In [1]: import numpy as np

In [2]: from numpy import linalg as LA

In [3]: np.set_printoptions(suppress=True, linewidth=100)

In [4]: M = np.load("sample1.npy")

In [5]: print(M)
[[ 0  3  2 -3]
 [-2 -2 -2 -2]
 [-3  3 -2  3]
 [-2 -2 -2 -2]]

In [6]: rng = np.random.default_rng(49008)

In [7]: labels = rng.permutation(4)

In [8]: print(labels)
[0 1 3 2]

In [9]: Y = M[labels][:, labels]

In [10]: print(np.round(np.sort(np.abs(LA.eigvals(Y))), 2) + 0)
[0.   2.82 4.13 4.13]

In [11]: print(np.trace(Y))
-6

In [12]: print(round(LA.det(Y), 2), round(float(LA.det(M[labels])), 2))
0.0 0.0

In [13]: print(np.diag(Y))
[ 0 -2 -2 -2]

In [14]: P = np.triu(np.array([[3, 0, 0, -8], [-9, 1, -6, 0], [-2, -4, -7, -4], [-4, 7, -6, 7]]), 1) + np.eye(4)

In [15]: Y = P @ M @ LA.inv(P)

In [16]: print(np.trace(Y), np.trace(M))
-6.0 -6

In [17]: print(Y)
[[  16.   19.  132.  669.]
 [  16.  -20. -110. -332.]
 [   5.   11.   72.  339.]
 [  -2.   -2.  -14.  -74.]]

In [18]: print(LA.matrix_rank(Y))
3

In [19]: print(np.round(np.poly(Y), 2) + 0)
[ 1.  6. 26. 48.  0.]

In [20]: print(np.allclose(M[:-1].T @ LA.lstsq(M[:-1].T, M[-1])[0], M[-1]))
True

In [21]: print(np.abs(np.diag(LA.qr(M)[1])) > 1e-9)
[ True  True  True False]

In [22]: print(np.unique(M.round(6), axis=0).shape)
(3, 4)

In [23]: print(np.kron(np.eye(2, dtype=int), M))
[[ 0  3  2 -3  0  0  0  0]
 [-2 -2 -2 -2  0  0  0  0]
 [-3  3 -2  3  0  0  0  0]
 [-2 -2 -2 -2  0  0  0  0]
 [ 0  0  0  0  0  3  2 -3]
 [ 0  0  0  0 -2 -2 -2 -2]
 [ 0  0  0  0 -3  3 -2  3]
 [ 0  0  0  0 -2 -2 -2 -2]]

In [24]: print(round(LA.det(M.T), 2))
0.0

In [25]: print(round(LA.eigvals(M).sum().real, 2))
-6.0

In [26]: left, sigma, Vt = LA.svd(M)

In [27]: print(np.argmax(sigma[:-1] / (sigma[1:] + 1e-6)) + 1)
3

In [28]: print(sigma.round(2) + 0)
[5.91 5.69 4.21 0.  ]

In [29]: Y = left[:, :3] @ np.diag(sigma[:3]) @ Vt[:3]

In [30]: print(np.round(LA.norm(M - Y) / LA.norm(M), 2))
0.0

In [31]: E = np.vander(np.arange(5) - 2, 3, increasing=True)

In [32]: print(E)
[[ 1 -2  4]
 [ 1 -1  1]
 [ 1  0  0]
 [ 1  1  1]
 [ 1  2  4]]

In [33]: def softmax(z):
    ...:     e = np.exp(z - z.max(axis=-1, keepdims=True))
    ...:     return e / e.sum(axis=-1, keepdims=True)
    ...: 

In [34]: print(np.round(softmax(E[0] + 5), 2) + 0)
[0.05 0.   0.95]

In [35]: print(softmax(E).sum(axis=1))
[1. 1. 1. 1. 1.]

In [36]: S = E @ E.T / np.sqrt(3)

In [37]: print(np.round(softmax(S), 2) + 0)
[[0.99 0.   0.   0.   0.01]
 [0.79 0.08 0.02 0.02 0.08]
 [0.2  0.2  0.2  0.2  0.2 ]
 [0.08 0.02 0.02 0.08 0.79]
 [0.01 0.   0.   0.   0.99]]

In [38]: Y = np.c_[E[:, :2] @ np.array([[3, 3], [1, -2]]), np.array([-4, 0, 1, 1, 0])]

In [39]: print(Y)
[[ 1  7 -4]
 [ 2  5  0]
 [ 3  3  1]
 [ 4  1  1]
 [ 5 -1  0]]

In [40]: print(np.round(LA.norm(LA.qr(E)[0].T @ Y, axis=0) ** 2 / ((Y ** 2).sum(axis=0) + 1e-12), 2))
[1.   1.   0.97]

In [41]: w1 = np.array([[3, 2], [1, 1], [0, 1]])

In [42]: coef = np.array([-7, -6])

In [43]: hid = np.maximum(Y @ w1 + coef, 0)

In [44]: print(LA.matrix_rank(hid))
2

In [45]: print(hid)
[[3 0]
 [4 3]
 [5 4]
 [6 4]
 [7 3]]

In [46]: print((hid > 0).mean(axis=0))
[1.  0.8]

In [47]: basis = np.array([[-1, -2, -3], [3, 2, 0]])

In [48]: print(w1 @ basis)
[[ 3 -2 -9]
 [ 2  0 -3]
 [ 3  2  0]]

In [49]: mat = np.load("layer10.npy")

In [50]: print(mat)
[[0 0 0]
 [1 0 0]
 [0 0 0]
 [0 3 0]]

In [51]: print(np.round(mat @ LA.pinv(mat) @ mat, 2))
[[0. 0. 0.]
 [1. 0. 0.]
 [0. 0. 0.]
 [0. 3. 0.]]

In [52]: print(np.unique(mat.round(6), axis=0).shape)
(3, 3)

In [53]: print(round(float(np.trace(LA.pinv(mat) @ mat)), 2))
2.0
